$ python3 -q
>>> import numpy as np
>>> np.set_printoptions(precision=2, suppress=True, linewidth=160)
>>> tidy = lambda a: np.round(a, 2) + 0
>>> data = np.array([[3, 1, 4],
...     [0, 0, 0],
...     [0, 0, 0],
...     [0, 0, 0],
...     [0, 0, 0],
...     [4, 2, 3],
...     [0, 0, 0],
...     [0, 0, 0],
...     [0, 0, 0],
...     [1, 1, 3],
...     [2, 0, 1],
...     [0, 0, 0],
...     [1, 1, 3]])
>>> D = np.linalg.norm(data[:, None] - data[None], axis=-1)
>>> print(D.shape)
(13, 13)
>>> print(np.linalg.matrix_rank(D ** 2))
5
>>> print(np.unravel_index(D.round(6).argmax(), D.shape))
(np.int64(1), np.int64(5))
>>> print(tidy(np.linalg.norm(data, axis=1)))
[5.1  0.   0.   0.   0.   5.39 0.   0.   0.   3.32 2.24 0.   3.32]
>>> print((D + 1e9 * np.eye(13)).round(6).argmin(axis=1))
[ 5  2  1  1  1  0  1  1  1 12  1  1  9]
>>> print(tidy(np.linalg.norm(data - data.mean(axis=0), axis=1)))
[3.68 1.42 1.42 1.42 1.42 4.03 1.42 1.42 1.42 2.02 1.22 1.42 2.02]
>>> print(D.mean(axis=1).argmax())
5
>>> print(np.flatnonzero(D[6] < D.mean() / 2))
[ 1  2  3  4  6  7  8 11]
>>> print(tidy(D[6]))
[5.1  0.   0.   0.   0.   5.39 0.   0.   0.   3.32 2.24 0.   3.32]
>>> print(D[6].round(6).argsort(kind="stable")[:4])
[1 2 3 4]
>>> rng = np.random.default_rng(692711)
>>> Y = data + rng.integers(-2, 3, (13, 1)) @ rng.integers(-2, 3, (1, 3))
>>> print(Y)
[[ 5 -1  6]
 [ 4 -4  4]
 [-2  2 -2]
 [ 0  0  0]
 [-4  4 -4]
 [ 4  2  3]
 [-4  4 -4]
 [ 4 -4  4]
 [ 4 -4  4]
 [-1  3  1]
 [ 2  0  1]
 [ 2 -2  2]
 [-3  5 -1]]
>>> print(tidy(np.linalg.svd(Y - data, compute_uv=False)))
[18.33  0.    0.  ]
>>> print(np.linalg.matrix_rank(Y - data, tol=1e-8))
1
>>> print(Y - data)
[[ 2 -2  2]
 [ 4 -4  4]
 [-2  2 -2]
 [ 0  0  0]
 [-4  4 -4]
 [ 0  0  0]
 [-4  4 -4]
 [ 4 -4  4]
 [ 4 -4  4]
 [-2  2 -2]
 [ 0  0  0]
 [ 2 -2  2]
 [-4  4 -4]]
>>> print(np.abs(Y - data).sum(axis=1))
[ 6 12  6  0 12  0 12 12 12  6  0  6 12]
>>> Y = np.array([[-1, 2, -1, 1], [-2, -2, 0, -1], [1, -2, 3, -2], [3, 2, 0, -1]])
>>> W0 = Y.T @ Y
>>> print(W0)
[[15  6  4 -4]
 [ 6 16 -8  6]
 [ 4 -8 10 -7]
 [-4  6 -7  7]]
>>> f, r1 = W0[3], W0[1]
>>> print(f @ f)
150
>>> pr = (f @ r1) / (f @ f) * f
>>> print(tidy(pr))
[-4.53  6.8  -7.93  7.93]
>>> print(np.linalg.matrix_rank(np.outer(f, r1)))
1
>>> print(tidy((r1 - pr) @ f))
0.0
>>> print(np.outer(f, r1))
[[ -24  -64   32  -24]
 [  36   96  -48   36]
 [ -42 -112   56  -42]
 [  42  112  -56   42]]
>>> print(tidy(np.linalg.norm(f + r1) ** 2 + np.linalg.norm(f - r1) ** 2))
1084.0
>>> w, evecs = np.linalg.eig(W0)
>>> print(tidy(np.sort(np.linalg.eigvals(np.linalg.inv(W0)))))
[0.04 0.05 0.75 1.01]
>>> Y = np.array([[1.3], [-0.9], [-0.3]])
>>> W2 = np.array([[0.4, 0.6]])
>>> m1 = Y @ W2
>>> print(tidy(m1))
[[ 0.52  0.78]
 [-0.36 -0.54]
 [-0.12 -0.18]]
>>> r = np.linalg.matrix_rank(m1)
>>> print(r)
1
>>> null = np.linalg.svd(m1)[2][r:].T
>>> print(np.linalg.matrix_rank(m1.T @ m1), np.linalg.matrix_rank(m1 @ m1.T))
1 1
>>> print([int(np.linalg.matrix_rank(m1[:i])) for i in range(1, len(m1) + 1)])
[1, 1, 1]
>>> print([int(np.linalg.matrix_rank(m1[:, :j + 1])) for j in range(2)])
[1, 1]
>>> print(null.shape)
(2, 1)
>>> print(tidy(m1 @ null))
[[0.]
 [0.]
 [0.]]
>>> print(np.allclose(m1 @ null, 0))
True
>>> Y = np.array([[1]])
>>> W2 = np.array([[1]])
>>> arr = np.block([[Y, np.zeros((1, 1))], [np.zeros((1, 1)), W2]])
>>> print(arr)
[[1. 0.]
 [0. 1.]]
>>> # 2 blocks once reordered
>>> t3 = np.stack([arr, 2 * arr, arr[::-1]])
>>> print(np.linalg.matrix_rank(t3))
[2 2 2]
>>> print(np.linalg.matrix_rank(t3.reshape(3, -1)))
2
>>> print([int(np.linalg.matrix_rank(np.linalg.matrix_power(arr, p))) for p in range(1, 3)])
[2, 2]
>>> print(np.prod(np.diag(arr)), tidy(np.linalg.det(arr)))
1.0 1.0
>>> print(np.linalg.matrix_rank(arr - arr[0, 0] * np.eye(2)))
0
>>> proj = np.triu(np.array([[0, 0], [0, 2]]), 1) + np.eye(2)
>>> Y = proj @ arr @ np.linalg.inv(proj)
>>> print(np.poly(Y))
[ 1. -2.  1.]
>>> print(Y)
[[1. 0.]
 [0. 1.]]
>>> print(np.trace(Y), np.trace(arr))
2.0 2.0
>>> print(np.linalg.matrix_rank(Y))
2
>>> E = np.load("layer5.npy")
>>> print(tidy(E))
[[-0.63 -2.26 -2.  ]
 [ 0.36 -0.28 -2.  ]
 [-1.32 -3.63 -2.  ]
 [-1.09 -3.19 -2.  ]
 [-3.93 -8.86 -2.  ]
 [-1.42 -3.84 -2.  ]
 [-0.69 -2.38 -2.  ]
 [-2.65 -6.31 -2.  ]
 [-1.42 -3.85 -2.  ]
 [-1.88 -4.77 -2.  ]
 [-1.29 -3.57 -2.  ]
 [-0.55 -2.11 -2.  ]
 [-2.23 -5.46 -2.  ]
 [-1.86 -4.71 -2.  ]
 [-1.55 -4.1  -2.  ]
 [-2.44 -5.88 -2.  ]
 [-3.59 -8.19 -2.  ]
 [-0.2  -1.41 -2.  ]
 [-2.93 -6.86 -2.  ]]
>>> # rank 2
>>> U, s, Vt = np.linalg.svd(E)
>>> evecs = Vt[:(s > 1e-8).sum()]
>>> vec = E[16] + 3 * E[5] + rng.integers(2) * np.eye(3)[1]
>>> print(tidy(vec))
[ -7.85 -19.7   -8.  ]
>>> print(np.linalg.matrix_rank(np.vstack([E, vec])))
2
